$ ipython --no-banner

In [1]: import numpy as np

In [2]: np.set_printoptions(suppress=True, linewidth=100)

In [3]: data = np.load("out8.npy")

In [4]: print(data)
[[18  9  4  4 12]
 [ 9 10 12  9 10]
 [ 4 12  6 11  7]
 [ 4  9 11  0 14]
 [12 10  7 14  0]]

In [5]: # symmetric

In [6]: B = data / np.linalg.norm(data, axis=1, keepdims=True)

In [7]: C2 = B @ B.T

In [8]: print((np.abs(C2) > 0.9).astype(int))
[[1 0 0 0 0]
 [0 1 1 0 0]
 [0 1 1 0 0]
 [0 0 0 1 0]
 [0 0 0 0 1]]

In [9]: x0 = np.array([2, 1, 1, -2, 1])

In [10]: print(data * x0)
[[ 36   9   4  -8  12]
 [ 18  10  12 -18  10]
 [  8  12   6 -22   7]
 [  8   9  11   0  14]
 [ 24  10   7 -28   0]]

In [11]: print(np.sign((data @ x0).round(6)))
[1 1 1 1 1]

In [12]: print(data @ (2 * x0))
[106  64  22  84  26]

In [13]: print(data @ np.eye(5)[4])
[12. 10.  7. 14.  0.]

In [14]: evals, evecs = np.linalg.eigh(data)

In [15]: print((evals > 1e-8).sum(), (evals < -1e-8).sum())
2 3

In [16]: print(np.round(np.linalg.svd(data, compute_uv=False), 2))
[44.06 15.59 12.02  4.96  1.53]

In [17]: print(round(float(evals.sum()), 2), np.trace(data))
34.0 34

In [18]: print(np.round(np.linalg.eigvalsh(data + 2 * np.eye(5)), 2))
[-13.59  -2.96   0.47  14.02  46.06]

In [19]: print(np.round(np.linalg.eigvalsh(data @ data), 2))
[   2.34   24.56  144.45  243.2  1941.45]

In [20]: evals, evecs = np.linalg.eig(data)

In [21]: print(np.round(np.sort(np.linalg.eigvals(data.T)), 2))
[-15.59  -4.96  -1.53  12.02  44.06]

In [22]: print(evals.round(2))
[ 44.06  12.02 -15.59  -4.96  -1.53]

In [23]: print(np.round(np.sort(np.linalg.eigvals(data @ data)), 2))
[   2.34   24.56  144.45  243.2  1941.45]

In [24]: B = np.linalg.inv(data)

In [25]: print(round(np.linalg.cond(data), 2))
28.8

In [26]: print(np.round(np.linalg.inv(B), 2) + 0)
[[18.  9.  4.  4. 12.]
 [ 9. 10. 12.  9. 10.]
 [ 4. 12.  6. 11.  7.]
 [ 4.  9. 11.  0. 14.]
 [12. 10.  7. 14.  0.]]

In [27]: print(np.round(np.linalg.det(data) * B, 2))
[[ -2775.   1020.   4050.   -375.  -3045.]
 [  1020.  21736.  -3068. -14866. -11854.]
 [  4050.  -3068.   6724.  -4642.  -4468.]
 [  -375. -14866.  -4642.  13261.   8839.]
 [ -3045. -11854.  -4468.   8839.  12001.]]

In [28]: K = np.load("m.npy")

In [29]: print(K)
[[ 0  1  4  2  2]
 [-3  2 -6 -3  2]
 [ 2  0  2  1 -3]]

In [30]: print(np.diff(K, axis=0))
[[ -3   1 -10  -5   0]
 [  5  -2   8   4  -5]]

In [31]: print(np.count_nonzero(K))
13

In [32]: print(np.abs(K).max())
6

In [33]: print(round(float(np.linalg.norm(K)), 2))
10.25

In [34]: print(K.sum(axis=0))
[-1  3  0  0  1]

In [35]: B = K / np.sqrt((K ** 2).mean(axis=1, keepdims=True))

In [36]: print(B[2].round(2))
[ 1.05  0.    1.05  0.53 -1.58]

In [37]: print(np.linalg.matrix_rank(K - K.mean(axis=1, keepdims=True)))
3

In [38]: print(np.linalg.matrix_rank(B) == np.linalg.matrix_rank(K))
True

In [39]: print(np.round(K - K.mean(axis=1, keepdims=True), 2))
[[-1.8 -0.8  2.2  0.2  0.2]
 [-1.4  3.6 -4.4 -1.4  3.6]
 [ 1.6 -0.4  1.6  0.6 -3.4]]

In [40]: print(np.round(np.linalg.norm(B, axis=1), 2))
[2.24 2.24 2.24]

In [41]: x0 = np.array([2, 0, 2, 2, 1])

In [42]: h1 = np.maximum(K @ x0, 0)

In [43]: print(np.maximum(K @ x0, 0) - np.maximum(-K @ x0, 0))
[ 14 -22   7]

In [44]: print(np.flatnonzero(h1 > 1e-9))
[0 2]

In [45]: print(np.round(np.tanh(K @ x0), 2))
[ 1. -1.  1.]

In [46]: B = K / np.linalg.norm(K, axis=1, keepdims=True)

In [47]: C2 = B @ B.T

In [48]: print(C2.round(2))
[[ 1.   -0.61  0.19]
 [-0.61  1.   -0.81]
 [ 0.19 -0.81  1.  ]]

In [49]: print(round(float(np.degrees(np.arccos(np.clip(C2[2, 1], -1, 1)))), 2))
143.92

In [50]: print(C2[2].round(2))
[ 0.19 -0.81  1.  ]

In [51]: print(np.argwhere(np.triu(np.abs(C2) > 0.95, 1)))
[]

In [52]: ang = np.radians(15)

In [53]: Rm = np.eye(5)

In [54]: Rm[2, 2] = Rm[1, 1] = np.cos(ang)

In [55]: Rm[2, 1], Rm[1, 2] = -np.sin(ang), np.sin(ang)

In [56]: print(Rm.round(2))
[[ 1.    0.    0.    0.    0.  ]
 [ 0.    0.97  0.26  0.    0.  ]
 [ 0.   -0.26  0.97  0.    0.  ]
 [ 0.    0.    0.    1.    0.  ]
 [ 0.    0.    0.    0.    1.  ]]

In [57]: B = K @ Rm.T

In [58]: print(np.allclose(K @ K.T, B @ B.T))
True

In [59]: print(np.round(np.linalg.svd(K, compute_uv=False), 2), np.round(np.linalg.svd(B, compute_uv=False), 2))
[9.17 4.31 1.5 ] [9.17 4.31 1.5 ]

In [60]: arr = np.load("data.npy")

In [61]: print(arr)
[[ 7  3  8  9]
 [ 3 13  9 11]
 [ 8  9 22 19]
 [ 9 11 19 19]]

In [62]: # symmetric, so the eigenvalues are real

In [63]: x0 = np.ones(4)

In [64]: for _ in range(4):
    ...:     x0 = arr @ x0
    ...:     x0 /= np.linalg.norm(x0)
    ...:     print(round(x0 @ arr @ x0, 2))
    ...: 
49.16
49.19
49.19
49.19

In [65]: print(np.round(np.linalg.eigvalsh(arr)[-1], 2))
49.19

In [66]: print(x0.round(2))
[0.28 0.37 0.64 0.62]

In [67]: rng = np.random.default_rng(167365)

In [68]: lab = rng.permutation(4)

In [69]: B = arr[:, lab] * rng.choice([-1, 1], 4)

In [70]: print(B)
[[ 9  8  3 -7]
 [11  9 13 -3]
 [19 22  9 -8]
 [19 19 11 -9]]

In [71]: U, _, vt = np.linalg.svd(arr.T @ B)

In [72]: print(np.round(np.linalg.lstsq(arr, B)[0], 2) + 0)
[[ 0.  0.  0. -1.]
 [ 0.  0.  1.  0.]
 [ 0.  1.  0.  0.]
 [ 1.  0.  0.  0.]]

In [73]: evals, evecs = np.linalg.eig(arr)

In [74]: print(evals.round(2))
[49.19  8.04  3.59  0.18]

In [75]: print(np.round(np.sort(np.linalg.eigvals(arr @ arr)), 2))
[   0.03   12.89   64.7  2419.38]

In [76]: W0 = np.load("run0.npy")

In [77]: print(W0)
[[ 3.  4. -2. -2.]
 [ 4.  3. -2. -2.]
 [-2. -2.  0.  1.]
 [-2. -2.  1.  0.]]

In [78]: proj = np.triu(np.array([[-5, 1, 2, -5], [-3, 5, -2, 0], [3, 3, 1, -3], [4, -4, -1, 1]]), 1) + np.eye(4)

In [79]: B = proj @ W0 @ np.linalg.inv(proj)

In [80]: print(np.round(np.poly(B), 2))
[  1.  -6. -24. -26.  -9.]

In [81]: print(B)
[[ 13.   0. -35. -42.]
 [  8.  -1. -20. -24.]
 [  4.   0. -11. -12.]
 [ -2.   0.   5.   5.]]

In [82]: print(proj @ W0 - W0 @ proj)
[[ 10.   6.  -5.   9.]
 [  4.   0.  -2.  12.]
 [  6.   8.  -3. -10.]
 [  0.   2.   0.  -7.]]

In [83]: print(np.linalg.matrix_rank(B))
4

In [84]: print(round(np.linalg.det(B), 2))
-9.0
